% ipython --no-banner

In [1]: import numpy as np

In [2]: from numpy import linalg as LA

In [3]: np.set_printoptions(suppress=True, linewidth=140)

In [4]: def rnd(a):
   ...:     return np.round(a, 3) + 0
   ...: 

In [5]: W0 = np.load("m.npy")

In [6]: print(W0)
[[0.667 0.    0.333]
 [0.    0.5   0.5  ]
 [0.5   0.    0.5  ]]

In [7]: vals, evecs = LA.eig(W0)

In [8]: print(rnd(vals))
[0.5   1.    0.167]

In [9]: print(rnd(np.sort(LA.eigvals(LA.inv(W0)))))
[1.    2.    5.988]

In [10]: f = np.array([0, 4])

In [11]: print(rnd(np.correlate(W0[2], W0[0], "full")))
[0.166 0.    0.5   0.    0.334]

In [12]: print(np.polyval(f, W0[2]))
[4. 4. 4.]

In [13]: f = np.array([2, -1, 1, 3])

In [14]: A = f[np.abs(np.subtract.outer(np.arange(4), np.arange(4)))]

In [15]: print(A)
[[ 2 -1  1  3]
 [-1  2 -1  1]
 [ 1 -1  2 -1]
 [ 3  1 -1  2]]

In [16]: rng = np.random.default_rng(732)

In [17]: z = rng.permutation(4)

In [18]: print(z)
[3 2 1 0]

In [19]: A2 = A[z][:, z]

In [20]: print(rnd(np.sort(np.abs(LA.eigvals(A2)))))
[1.    1.828 3.828 5.   ]

In [21]: print(np.allclose(A2, A))
True

In [22]: print(rnd(LA.det(A2)), rnd(LA.det(A[z])))
-35.0 -35.0

In [23]: f = np.array([3, 0, -2, 2, 3, 3])

In [24]: mat = f[np.abs(np.subtract.outer(np.arange(6), np.arange(6)))]

In [25]: print(mat)
[[ 3  0 -2  2  3  3]
 [ 0  3  0 -2  2  3]
 [-2  0  3  0 -2  2]
 [ 2 -2  0  3  0 -2]
 [ 3  2 -2  0  3  0]
 [ 3  3  2 -2  0  3]]

In [26]: print(np.all(LA.eigvalsh(mat) > 0))
False

In [27]: print(np.trace(mat))
18

In [28]: print(np.allclose(mat, mat.T))
True

In [29]: print(rnd(LA.det(mat)))
195.0

In [30]: print(rnd(np.abs(LA.eigvals(mat)).max()))
8.846

In [31]: print((mat + mat.T) / 2)
[[ 3.  0. -2.  2.  3.  3.]
 [ 0.  3.  0. -2.  2.  3.]
 [-2.  0.  3.  0. -2.  2.]
 [ 2. -2.  0.  3.  0. -2.]
 [ 3.  2. -2.  0.  3.  0.]
 [ 3.  3.  2. -2.  0.  3.]]

In [32]: gram = mat.T @ mat

In [33]: print(gram)
[[ 35  11 -12   6  22  10]
 [ 11  26   2 -18  12  22]
 [-12   2  21  -8 -18   6]
 [  6 -18  -8  21   2 -12]
 [ 22  12 -18   2  26  11]
 [ 10  22   6 -12  11  35]]

In [34]: z = rng.permutation(6)

In [35]: print(z)
[1 2 4 0 5 3]

In [36]: A2 = mat[z][:, z]

In [37]: print(np.trace(A2))
18

In [38]: W1 = np.array([[2, 2, -2, 0],
    ...:     [2, 1, -2, -1],
    ...:     [-1, -2, 2, -2],
    ...:     [1, 0, 2, -1],
    ...:     [0, -1, 2, 2],
    ...:     [0, -1, -1, -1]])

In [39]: b = np.array([2, 0, 0, 1])

In [40]: act = np.maximum(mat @ W1 + b, 0)

In [41]: print((act > 0).astype(int))
[[1 1 0 1]
 [1 0 0 1]
 [0 0 1 0]
 [1 1 1 1]
 [1 1 0 1]
 [1 1 0 0]]

In [42]: print(act)
[[12  4  0  6]
 [ 6  0  0  1]
 [ 0  0  4  0]
 [ 5  4  8  2]
 [14  9  0  9]
 [10  2  0  0]]

In [43]: print(LA.matrix_rank(act))
4

In [44]: cent = np.array([[-2, -2], [-2, -1], [-2, 2], [-2, -1]])

In [45]: print(W1 @ cent)
[[ -4 -10]
 [  0  -8]
 [  6  10]
 [ -4   3]
 [ -6   3]
 [  6   0]]

In [46]: print((act @ cent).round(6).argmax(axis=1))
[1 1 1 1 1 1]

In [47]: J = np.load("w.npy")

In [48]: print(J)
[[ 0  1  0  1  1  0 -3 -2 -1]
 [ 6  7  6  7  7  6  3  4  5]
 [ 4  5  4  5  5  4  1  2  3]
 [ 1  2  1  2  2  1 -2 -1  0]
 [12 13 12 13 13 12  9 10 11]
 [-6 -5 -6 -5 -5 -6 -9 -8 -7]
 [ 8  9  8  9  9  8  5  6  7]
 [ 3  4  3  4  4  3  0  1  2]]

In [49]: def softmax(z):
    ...:     e = np.exp(z - z.max(axis=-1, keepdims=True))
    ...:     return e / e.sum(axis=-1, keepdims=True)
    ...: 

In [50]: print(softmax(J).sum(axis=1))
[1. 1. 1. 1. 1. 1. 1. 1.]

In [51]: S = J @ J.T / np.sqrt(9)

In [52]: print(rnd(softmax(S)))
[[0.002 0.    0.    0.001 0.    0.996 0.    0.   ]
 [0.    0.    0.    0.    1.    0.    0.    0.   ]
 [0.    0.    0.    0.    1.    0.    0.    0.   ]
 [0.    0.    0.    0.    1.    0.    0.    0.   ]
 [0.    0.    0.    0.    1.    0.    0.    0.   ]
 [0.    0.    0.    0.    0.    1.    0.    0.   ]
 [0.    0.    0.    0.    1.    0.    0.    0.   ]
 [0.    0.    0.    0.    1.    0.    0.    0.   ]]
